>>> import numpy as np
>>> np.set_printoptions(suppress=True, linewidth=200)
>>> rnd = lambda a: np.round(a, 2) + 0
>>> m1 = np.load("out16.npy")
>>> print(rnd(m1))
[[ 0.51 -0.21 -0.49  0.63 -0.07  0.07 -0.21]
 [-0.21  0.91 -0.21  0.27 -0.03  0.03 -0.09]
 [-0.49 -0.21  0.51  0.63 -0.07  0.07 -0.21]
 [ 0.63  0.27  0.63  0.19  0.09 -0.09  0.27]
 [-0.07 -0.03 -0.07  0.09  0.99  0.01 -0.03]
 [ 0.07  0.03  0.07 -0.09  0.01  0.99  0.03]
 [-0.21 -0.09 -0.21  0.27 -0.03  0.03  0.91]]
>>> print(rnd(np.linalg.norm(m1, 1)), rnd(np.linalg.norm(m1, np.inf)))
2.2 2.2
>>> print(rnd(np.linalg.norm(m1[4], 1)), rnd(np.linalg.norm(m1[4], np.inf)))
1.29 0.99
>>> print(rnd(np.linalg.norm(m1) ** 2 / np.linalg.norm(m1, 2) ** 2))
7.0
>>> F = np.load("arr.npy")
>>> print(F)
[[ 1  0  0  3  0  1  3  0  0]
 [ 0  0  3  0 -3  0  0 -1  3]
 [ 0 -2  0  0  3  0  0  3 -2]
 [-1  0  0  0  0 -3  1  0  0]
 [ 0 -2 -1  0 -3  0  0  0 -3]
 [-2  0  0 -1  0  2  2  0  0]
 [ 2  0  0 -1  0 -1  2  0  0]
 [ 0 -1  0  0  0  0  0 -3 -3]
 [ 0  1  1  0  2  0  0  3  2]]
>>> f = np.array([1, 1, 4])
>>> print(np.cross(F[3, :3], F[6, :3]))
[0 0 0]
>>> print(np.correlate(F[3], F[6], "full"))
[ 0  0 -2  1  0  1  0 -6  3 -1  3 -1  0 -6  2  0  0]
>>> f, g = F[8], F[2]
>>> print(f @ f)
19
>>> p = (f @ g) / (f @ f) * f
>>> print(np.outer(f, g))
[[ 0  0  0  0  0  0  0  0  0]
 [ 0 -2  0  0  3  0  0  3 -2]
 [ 0 -2  0  0  3  0  0  3 -2]
 [ 0  0  0  0  0  0  0  0  0]
 [ 0 -4  0  0  6  0  0  6 -4]
 [ 0  0  0  0  0  0  0  0  0]
 [ 0  0  0  0  0  0  0  0  0]
 [ 0 -6  0  0  9  0  0  9 -6]
 [ 0 -4  0  0  6  0  0  6 -4]]
>>> print(rnd(np.linalg.norm(f + g) ** 2 + np.linalg.norm(f - g) ** 2))
90.0
>>> print(np.linalg.matrix_rank(np.outer(f, g)))
1
>>> print(rnd(g - p))
[ 0.   -2.47 -0.47  0.    2.05  0.    0.    1.58 -2.95]
